$ ipython --no-banner

In [1]: import numpy as np

In [2]: from numpy import linalg as LA

In [3]: np.set_printoptions(precision=3, suppress=True, linewidth=160, floatmode="fixed")

In [4]: def rnd(a):
   ...:     return np.round(a, 3) + 0
   ...: 

In [5]: arr = np.loadtxt("a.csv", delimiter=",")

In [6]: rnd(arr)
Out[6]: 
array([[ 0.966,  0.000,  0.000,  0.000, -0.259],
       [ 0.000,  1.000,  0.000,  0.000,  0.000],
       [ 0.000,  0.000,  1.000,  0.000,  0.000],
       [ 0.000,  0.000,  0.000,  1.000,  0.000],
       [ 0.259,  0.000,  0.000,  0.000,  0.966]])

In [7]: x0 = np.array([0, 0, 1, 1, -1])

In [8]: target = arr @ x0

In [9]: rnd(target)
Out[9]: array([ 0.259,  0.000,  1.000,  1.000, -0.966])

In [10]: rnd(LA.solve(arr, target))
Out[10]: array([ 0.000,  0.000,  1.000,  1.000, -1.000])

In [11]: rnd(LA.solve(arr, -1 * target))
Out[11]: array([ 0.000,  0.000, -1.000, -1.000,  1.000])

In [12]: x0 = np.array([-2, 1, 3, 1, -3])

In [13]: [p for p in range(1, 25) if np.allclose(LA.matrix_power(arr, p), np.eye(5))]
Out[13]: [24]

In [14]: 5 - LA.matrix_rank(arr - np.eye(5), tol=1e-8)
Out[14]: np.int64(3)

In [15]: rnd(np.sort(np.abs(np.degrees(np.angle(LA.eigvals(arr))))))
Out[15]: array([ 0.000,  0.000,  0.000, 15.000, 15.000])

In [16]: rnd(arr.T @ (arr @ x0))
Out[16]: array([-2.000,  1.000,  3.000,  1.000, -3.000])

In [17]: gram = arr.T @ arr

In [18]: (arr @ arr.T).shape
Out[18]: (5, 5)

In [19]: rnd(LA.svd(arr, compute_uv=False) ** 2)
Out[19]: array([1.000, 1.000, 1.000, 1.000, 1.000])

In [20]: rnd(LA.eigvalsh(gram)[::-1])
Out[20]: array([1.000, 1.000, 1.000, 1.000, 1.000])

In [21]: np.allclose(gram, gram.T)
Out[21]: True

In [22]: J = np.load("arr.npy")

In [23]: rnd(J)
Out[23]: 
array([[ 1.000,  0.000,  0.000],
       [ 0.000, -0.500,  0.866],
       [ 0.000, -0.866, -0.500]])

In [24]: np.flatnonzero(LA.matrix_power((J != 0) + (J.T != 0) + np.eye(3), 3)[0])
Out[24]: array([0])

In [25]: mat = np.loadtxt("layer4.csv", delimiter=",")

In [26]: mat
Out[26]: 
array([[0.000, 0.000, 1.000, 0.000, 0.000, 0.000],
       [0.000, 1.000, 0.000, 0.000, 0.000, 0.000],
       [0.000, 0.000, 0.000, 1.000, 0.000, 0.000],
       [0.000, 0.000, 0.000, 0.000, 0.000, 1.000],
       [0.000, 0.000, 0.000, 0.000, 1.000, 0.000],
       [1.000, 0.000, 0.000, 0.000, 0.000, 0.000]])

In [27]: x0 = np.array([-4, 5, 2, 0, 1, 0])

In [28]: mat.T @ (mat @ x0)
Out[28]: array([-4.000,  5.000,  2.000,  0.000,  1.000,  0.000])

In [29]: rnd(LA.inv(mat))
Out[29]: 
array([[0.000, 0.000, 0.000, 0.000, 0.000, 1.000],
       [0.000, 1.000, 0.000, 0.000, 0.000, 0.000],
       [1.000, 0.000, 0.000, 0.000, 0.000, 0.000],
       [0.000, 0.000, 1.000, 0.000, 0.000, 0.000],
       [0.000, 0.000, 0.000, 0.000, 1.000, 0.000],
       [0.000, 0.000, 0.000, 1.000, 0.000, 0.000]])

In [30]: rnd(np.sort(np.abs(np.degrees(np.angle(LA.eigvals(mat))))))
Out[30]: array([  0.000,   0.000,   0.000,  90.000,  90.000, 180.000])

In [31]: rnd(LA.det(mat))
Out[31]: np.float64(-1.0)

In [32]: 6 - LA.matrix_rank(mat - np.eye(6), tol=1e-8)
Out[32]: np.int64(3)

In [33]: rnd(LA.norm(x0)), rnd(LA.norm(mat @ x0))
Out[33]: (np.float64(6.782), np.float64(6.782))

In [34]: [p for p in range(1, 25) if np.allclose(LA.matrix_power(mat, p), np.eye(6))]
Out[34]: [4, 8, 12, 16, 20, 24]

In [35]: Q, V = LA.qr(mat[:, :4])[0], LA.qr(mat[:, 4:])[0]

In [36]: sigma = LA.svd(Q.T @ V, compute_uv=False)

In [37]: sigma
Out[37]: array([0.000, 0.000])

In [38]: rnd(LA.norm(Q @ Q.T - V @ V.T, 2))
Out[38]: np.float64(1.0)

In [39]: np.degrees(np.arccos(sigma.clip(0, 1)))
Out[39]: array([90.000, 90.000])

In [40]: (sigma > 0.9).sum()
Out[40]: np.int64(0)

In [41]: f = np.array([2, -3, -2, 1, -3, 1])

In [42]: other = mat + np.outer(f, np.eye(6)[4])

In [43]: rnd(LA.det(other) / LA.det(mat)), rnd(1 + LA.solve(mat, f)[4])
Out[43]: (np.float64(-2.0), np.float64(-2.0))

In [44]: other
Out[44]: 
array([[ 0.000,  0.000,  1.000,  0.000,  2.000,  0.000],
       [ 0.000,  1.000,  0.000,  0.000, -3.000,  0.000],
       [ 0.000,  0.000,  0.000,  1.000, -2.000,  0.000],
       [ 0.000,  0.000,  0.000,  0.000,  1.000,  1.000],
       [ 0.000,  0.000,  0.000,  0.000, -2.000,  0.000],
       [ 1.000,  0.000,  0.000,  0.000,  1.000,  0.000]])
